$ python -q
>>> import numpy as np
>>> import numpy.linalg as la
>>> np.set_printoptions(precision=2, suppress=True, linewidth=140, sign=" ")
>>> M2 = np.array([[1, 9, 7, 3, 7], [8, 4, 5, 9, 9]])
>>> F = M2.T @ M2
>>> print(F)
[[  65   41   47   75   79]
 [  41   97   83   63   99]
 [  47   83   74   66   94]
 [  75   63   66   90  102]
 [  79   99   94  102  130]]
>>> M2 = F / np.sqrt((F ** 2).mean(axis=1, keepdims=True))
>>> print(M2[1])
[ 0.51  1.22  1.04  0.79  1.24]
>>> print(la.matrix_rank(M2) == la.matrix_rank(F))
True
>>> la.matrix_rank(F - F.mean(axis=1, keepdims=True))
np.int64(2)
>>> round(la.norm(F, 2) / la.norm(F), 2)
np.float64(0.99)
>>> la.cond(F) > 100
np.True_
>>> print(np.argsort(-la.norm(F, axis=0).round(6), kind="stable")[:3])
[ 4  3  1]
>>> print([round(float(x), 2) for x in la.svd(F, compute_uv=False)[:3]])
[401.44, 54.56, 0.0]
>>> m1 = np.array([[-2.0, -2.0, 1.0, 2.0],
...     [6.0, 5.0, -1.0, -3.0],
...     [-4.0, -2.0, 3.0, 2.0],
...     [0.0, 0.0, 1.0, 2.0]])
>>> m1
array([[-2., -2.,  1.,  2.],
       [ 6.,  5., -1., -3.],
       [-4., -2.,  3.,  2.],
       [ 0.,  0.,  1.,  2.]])
>>> M2 = np.array([[-1, 0], [4, -1]])
>>> W2 = np.kron(M2, m1)
>>> la.matrix_rank(W2)
np.int64(8)
>>> W2.shape
(8, 8)
>>> M2 = m1 / la.norm(m1, axis=1, keepdims=True)
>>> G = M2 @ M2.T
>>> round(float(np.degrees(np.arccos(np.clip(G[1, 0], -1, 1)))), 2)
162.66
>>> np.argwhere(np.triu(np.abs(G) > 0.95, 1))
array([[ 0,  1]])
>>> G
array([[ 1.  , -0.95,  0.92,  0.62],
       [-0.95,  1.  , -0.89, -0.37],
       [ 0.92, -0.89,  1.  ,  0.54],
       [ 0.62, -0.37,  0.54,  1.  ]])
>>> la.norm(M2, axis=1)
array([ 1.,  1.,  1.,  1.])
>>> Q, Rm = la.qr(m1)
>>> Q.shape, Rm.shape
((4, 4), (4, 4))
>>> round(float(np.trace(Q @ Q.T)), 2)
4.0
>>> np.allclose(Rm.T @ Rm, m1.T @ m1)
True
>>> np.round(Q.T @ Q, 2) + 0
array([[ 1.,  0.,  0.,  0.],
       [ 0.,  1.,  0.,  0.],
       [ 0.,  0.,  1.,  0.],
       [ 0.,  0.,  0.,  1.]])
>>> f = np.array([1, 2, 0, 2])
>>> M2 = m1 + np.outer(f, np.eye(4)[1])
>>> print(la.matrix_rank(la.inv(M2) - la.inv(m1), tol=1e-8))
1
>>> M2
array([[-2., -1.,  1.,  2.],
       [ 6.,  7., -1., -3.],
       [-4., -2.,  3.,  2.],
       [ 0.,  2.,  1.,  2.]])
>>> feats = np.load("layer8.npy")
>>> feats
array([[ -4.1 , -24.39,  -0.12, -22.78],
       [ -2.85, -20.17,  -0.24, -18.79],
       [ -0.81, -11.76,  -0.62, -11.06],
       [ -0.79, -11.63,  -0.62, -10.95],
       [ -0.51, -10.08,  -0.72,  -9.56],
       [  0.05,  -3.19,  -1.17,  -3.61],
       [ -0.06,  -1.96,  -1.17,  -2.54],
       [ -0.1 ,  -1.64,  -1.14,  -2.26],
       [ -0.19,  -1.09,  -1.03,  -1.71],
       [ -0.23,  -0.73,  -0.88,  -1.3 ],
       [ -0.17,  -0.25,  -0.43,  -0.56],
       [ -0.14,  -0.18,  -0.32,  -0.42],
       [  0.36,   0.27,   0.6 ,   0.74],
       [  0.38,   0.29,   0.64,   0.79],
       [  1.47,   0.88,   1.96,   2.49],
       [  2.27,   1.31,   2.78,   3.63],
       [  3.1 ,   1.76,   3.56,   4.77],
       [  7.83,   4.58,   7.41,  11.11],
       [ 23.2 ,  15.59,  17.66,  31.78],
       [ 25.01,  16.99,  18.76,  34.24],
       [ 45.22,  33.61,  30.46,  62.12],
       [ 47.67,  35.72,  31.82,  65.54]])
>>> proj = np.triu(np.array([[3, 4, -1, 5, 1],
...     [0, -3, 3, -2, -3],
...     [-5, -3, -2, -2, 4],
...     [5, -2, 0, -2, 4],
...     [1, -2, 0, -4, -3]]), 1) + np.eye(5)
>>> M2 = proj @ F @ la.inv(proj)
>>> np.round(la.det(M2), 2)
np.float64(-0.0)
>>> la.matrix_rank(M2)
np.int64(2)
>>> np.trace(M2), np.trace(F)
(np.float64(456.0), np.int64(456))
>>> np.round(np.poly(M2), 2) + 0
array([    1.,  -456., 21902.,     0.,     0.,     0.])
>>> la.cond(feats) > 100
np.True_
>>> print(la.matrix_rank(feats, rtol=0.1))
2
>>> round(float(la.norm(feats, 2) / la.norm(feats)), 2)
0.98
>>> r = la.matrix_rank(feats)
>>> r
np.int64(3)
>>> null = la.svd(feats)[2][r:].T
>>> la.matrix_rank(feats.T @ feats), la.matrix_rank(feats @ feats.T)
(np.int64(3), np.int64(3))
>>> arr = np.array([[0, 2, 0, 0], [-2, 0, 0, 2], [0, 0, 0, -2], [0, -2, 2, 0]])
>>> print(arr)
[[ 0  2  0  0]
 [-2  0  0  2]
 [ 0  0  0 -2]
 [ 0 -2  2  0]]
>>> proj = np.triu(np.array([[1, 4, 0, 4], [5, 1, 1, 2], [2, 0, 3, 3], [4, 1, 1, 0]]), 1) + np.eye(4)
>>> M2 = proj @ arr @ la.inv(proj)
>>> np.trace(M2), np.trace(arr)
(np.float64(0.0), np.int64(0))
>>> proj @ arr - arr @ proj
array([[-8., -8.,  6.,  4.],
       [ 0.,  4.,  4.,  6.],
       [ 0., -6.,  6.,  0.],
       [ 0.,  0.,  2., -2.]])
>>> round(la.det(M2), 2)
np.float64(16.0)
>>> print(la.matrix_rank(M2))
4
>>> x = np.array([1, -2, 0, -2])
>>> la.eigvals(arr).real
array([ 0.,  0.,  0.,  0.])
>>> x @ arr @ x
np.int64(0)
>>> Q = la.solve(np.eye(4) - arr, np.eye(4) + arr)
>>> np.round(Q @ Q.T, 2) + 0
array([[ 1.,  0.,  0.,  0.],
       [ 0.,  1.,  0.,  0.],
       [ 0.,  0.,  1.,  0.],
       [ 0.,  0.,  0.,  1.]])
>>> np.round(la.det(Q), 2)
np.float64(1.0)
>>> K, _ = la.qr(np.array([[1.9, 0.4, -0.5, 0.2, 0.5],
...     [0.1, -0.1, 0.2, -0.9, -0.1],
...     [0.5, 0.8, -0.2, -1.8, -1.0],
...     [0.4, -0.3, -0.1, -0.2, -0.2],
...     [0.6, 0.1, 2.3, -2.0, 1.5]]))
>>> K
array([[-0.91, -0.09,  0.28,  0.25, -0.17],
       [-0.05, -0.16, -0.07, -0.64, -0.75],
       [-0.24,  0.85,  0.01, -0.43,  0.21],
       [-0.19, -0.5 ,  0.11, -0.58,  0.6 ],
       [-0.29, -0.06, -0.95,  0.05,  0.07]])
>>> x = np.array([9, 9, 8, 9])
>>> rhs = arr @ x
>>> rhs
array([ 18,   0, -18,  -2])
>>> print(la.solve(arr.T, arr[1]))
[ 0.  1. -0.  0.]
>>> la.solve(arr, 3 * rhs)
array([ 27.,  27.,  24.,  27.])
>>> print(la.solve(arr, rhs))
[ 9.  9.  8.  9.]
